% python3 -q
>>> import numpy as np
>>> np.set_printoptions(suppress=True, linewidth=100)
>>> W0 = np.load("block19.npy")
>>> W0.round(3)
array([[ 1.   ,  0.   ,  0.   ,  0.   ,  0.   ],
       [ 0.   ,  0.866, -0.5  ,  0.   ,  0.   ],
       [ 0.   ,  0.5  ,  0.866,  0.   ,  0.   ],
       [ 0.   ,  0.   ,  0.   ,  1.   ,  0.   ],
       [ 0.   ,  0.   ,  0.   ,  0.   ,  1.   ]])
>>> u = np.array([5, -2, 0, -4, 5])
>>> out = W0 + np.outer(u, np.eye(5)[1])
>>> round(float(np.linalg.det(out) / np.linalg.det(W0)), 3), round(1 + np.linalg.solve(W0, u)[1], 3)
(-0.732, np.float64(-0.732))
>>> out.round(3)
array([[ 1.   ,  5.   ,  0.   ,  0.   ,  0.   ],
       [ 0.   , -1.134, -0.5  ,  0.   ,  0.   ],
       [ 0.   ,  0.5  ,  0.866,  0.   ,  0.   ],
       [ 0.   , -4.   ,  0.   ,  1.   ,  0.   ],
       [ 0.   ,  5.   ,  0.   ,  0.   ,  1.   ]])
>>> np.linalg.norm(out, axis=1).argmax()
np.int64(0)
>>> round(float(np.linalg.norm(out[1] - out[3])), 3)
3.076
>>> np.round(np.linalg.norm(out, 1), 3), round(float(np.linalg.norm(out, np.inf)), 3)
(np.float64(15.634), 6.0)
>>> round(out[1] @ out[3], 3)
np.float64(4.536)
>>> round(float(np.linalg.norm(out, 2)), 3)
8.278
>>> np.round(np.linalg.norm(out, axis=0), 3)
array([1.   , 8.218, 1.   , 1.   , 1.   ])
>>> round(float(np.linalg.norm(out, "nuc")), 3)
11.367
>>> rng = np.random.default_rng(692)
>>> z = rng.permutation(5)
>>> z
array([2, 3, 4, 1, 0])
>>> out = W0[z][:, z]
>>> np.allclose(out, W0)
False
>>> round(float(np.trace(out)), 3)
4.732
>>> np.round(np.diag(out), 3)
array([0.866, 1.   , 1.   , 0.866, 1.   ])
>>> round(float(np.linalg.det(out)), 3), round(float(np.linalg.det(W0[z])), 3)
(1.0, -1.0)
